In [1]: import numpy as np

In [2]: from numpy import linalg as LA

In [3]: np.set_printoptions(suppress=True, linewidth=120)

In [4]: rng = np.random.default_rng(66)

In [5]: A = np.array([[8, 6, 0], [7, 0, 0], [3, 7, 2], [5, 0, 4]]) * (rng.random((4, 3)) < 0.3)

In [6]: print(A)
[[0 0 0]
 [0 0 0]
 [3 0 0]
 [0 0 0]]

In [7]: r = LA.matrix_rank(A)

In [8]: print(r)
1

In [9]: ns = LA.svd(A)[2][r:].T

In [10]: print([int(LA.matrix_rank(A[:i])) for i in range(1, len(A) + 1)])
[0, 0, 1, 1]

In [11]: print([int(LA.matrix_rank(np.delete(A, i, axis=0))) for i in range(4)])
[1, 1, 0, 1]

In [12]: print(ns.shape)
(3, 2)

In [13]: x0 = np.array([-1, -2, -3])

In [14]: a = np.maximum(A @ x0, 0)

In [15]: print(A.T @ a)
[0 0 0]

In [16]: print(np.maximum(A @ (3 * x0), 0))
[0 0 0 0]

In [17]: print(np.flatnonzero(a > 1e-9))
[]

In [18]: print(a)
[0 0 0 0]

In [19]: print(np.maximum(A @ x0, 0) - np.maximum(-A @ x0, 0))
[ 0  0 -3  0]

In [20]: left, sv, vt = LA.svd(A)

In [21]: evecs = vt[:(sv > 1e-8).sum()]

In [22]: x0 = A[2] + 5 * A[3] + rng.integers(2) * np.eye(3)[1]

In [23]: print(x0)
[3. 0. 0.]

In [24]: print(LA.matrix_rank(np.vstack([A, x0])))
1

In [25]: print(round(LA.norm(x0 - evecs.T @ evecs @ x0), 3))
0.0

In [26]: print(np.unravel_index(np.abs(A).argmax(), A.shape))
(np.int64(2), np.int64(0))

In [27]: print(A.sum(axis=0))
[3 0 0]

In [28]: print(np.round(LA.svd(A, compute_uv=False), 3))
[3. 0. 0.]

In [29]: print(np.abs(A).max())
3

In [30]: print(np.diff(A, axis=0))
[[ 0  0  0]
 [ 3  0  0]
 [-3  0  0]]

In [31]: print(np.round(LA.norm(A), 3))
3.0

In [32]: print(LA.matrix_rank(A))
1

In [33]: print(np.count_nonzero(A))
1

In [34]: print(np.round(LA.norm(A, 2) / LA.norm(A), 3))
1.0

In [35]: print(np.argsort(-LA.norm(A, axis=0).round(6), kind="stable")[:3])
[0 1 2]

In [36]: print(LA.cond(A) > 100)
True

In [37]: M = np.loadtxt("dump.csv", delimiter=",")

In [38]: print(M)
[[ 17.51   -7.956  -5.487]
 [ -1.389 -12.337  15.681]
 [ -3.273  -7.235 -18.356]
 [ -9.574 -15.147  -8.883]
 [ 17.369   9.271   3.516]
 [ 13.279 -14.946  -0.55 ]
 [ 13.457   4.37  -14.136]
 [  2.944  -5.605 -18.971]
 [ -3.326  14.77   13.068]
 [ -0.26    0.883 -19.979]
 [ 13.746   2.062 -14.38 ]
 [-17.429  -3.207   9.271]
 [ 17.106   9.607  -3.886]
 [ -6.174  -4.108  18.574]
 [ -8.142 -10.349  15.054]
 [-10.462 -14.549   8.88 ]
 [-19.179   5.521  -1.292]
 [  6.588 -14.968 -11.513]
 [ -7.432  15.221  10.634]
 [ 13.154  -4.867  14.258]
 [-16.558  -9.854  -5.36 ]]

In [39]: out = np.c_[M[:, :1] @ np.array([[-5]]), np.array([-8, 9, -7, 8, 5, -1, 5, -4, -4, 6, 5, -2, -8, 1, -8, 5, 6, 3, -5, 1, 8])]

In [40]: print(out.round(3))
[[-87.55   -8.   ]
 [  6.945   9.   ]
 [ 16.365  -7.   ]
 [ 47.87    8.   ]
 [-86.845   5.   ]
 [-66.395  -1.   ]
 [-67.285   5.   ]
 [-14.72   -4.   ]
 [ 16.63   -4.   ]
 [  1.3     6.   ]
 [-68.73    5.   ]
 [ 87.145  -2.   ]
 [-85.53   -8.   ]
 [ 30.87    1.   ]
 [ 40.71   -8.   ]
 [ 52.31    5.   ]
 [ 95.895   6.   ]
 [-32.94    3.   ]
 [ 37.16   -5.   ]
 [-65.77    1.   ]
 [ 82.79    8.   ]]

In [41]: print(LA.matrix_rank(np.c_[M, out]))
4

In [42]: print(LA.matrix_rank(out))
2

In [43]: lab = M[:, 2] > np.median(M[:, 2])

In [44]: f = M[lab].mean(axis=0) - M[~lab].mean(axis=0)

In [45]: print(round((((M - M.mean(axis=0)) @ f > 0) == lab).mean(), 3))
0.905

In [46]: print(f.round(3))
[-3.101  0.974 21.952]

In [47]: print(lab.astype(int))
[0 1 0 0 1 1 0 0 1 0 0 1 0 1 1 1 0 0 1 1 0]

In [48]: print(((M - M.mean(axis=0)) @ f > 0).astype(int))
[0 1 0 0 1 0 0 0 1 0 0 1 0 1 1 1 1 0 1 1 0]

In [49]: Xc = M - M.mean(axis=0)

In [50]: evecs = LA.svd(Xc)[2][:1]

In [51]: out = Xc - Xc @ evecs.T @ evecs

In [52]: print(np.round(out.std(axis=0), 3))
[7.912 9.584 6.904]

In [53]: print(np.round((Xc @ evecs.T).std(axis=0), 3))
[13.711]

In [54]: print(np.round(np.cov(Xc @ evecs.T, rowvar=False), 3))
197.392

In [55]: feats = np.loadtxt("data.csv", delimiter=",")

In [56]: print(feats)
[[ 5.  6.  7.  8.  9.]
 [10. 11. 12. 13. 14.]
 [15. 16. 17. 18. 19.]]

In [57]: # rows and columns are dependent

In [58]: out = feats / np.sqrt((feats ** 2).mean(axis=1, keepdims=True))

In [59]: print(np.round(LA.norm(out, axis=1), 3))
[2.236 2.236 2.236]

In [60]: print(feats - feats.mean(axis=1, keepdims=True))
[[-2. -1.  0.  1.  2.]
 [-2. -1.  0.  1.  2.]
 [-2. -1.  0.  1.  2.]]

In [61]: left, sv, vt = LA.svd(feats)

In [62]: evecs = vt[:(sv > 1e-8).sum()]

In [63]: x0 = feats[1] + 4 * feats[0] + rng.integers(2) * np.eye(5)[0]

In [64]: print(x0)
[30. 35. 40. 45. 50.]

In [65]: print(np.allclose(evecs.T @ evecs @ x0, x0))
True

In [66]: print(LA.matrix_rank(np.vstack([feats, x0])))
2

In [67]: print(np.round(evecs.T @ evecs, 3) + 0)
[[ 0.6  0.4  0.2  0.  -0.2]
 [ 0.4  0.3  0.2  0.1  0. ]
 [ 0.2  0.2  0.2  0.2  0.2]
 [ 0.   0.1  0.2  0.3  0.4]
 [-0.2  0.   0.2  0.4  0.6]]
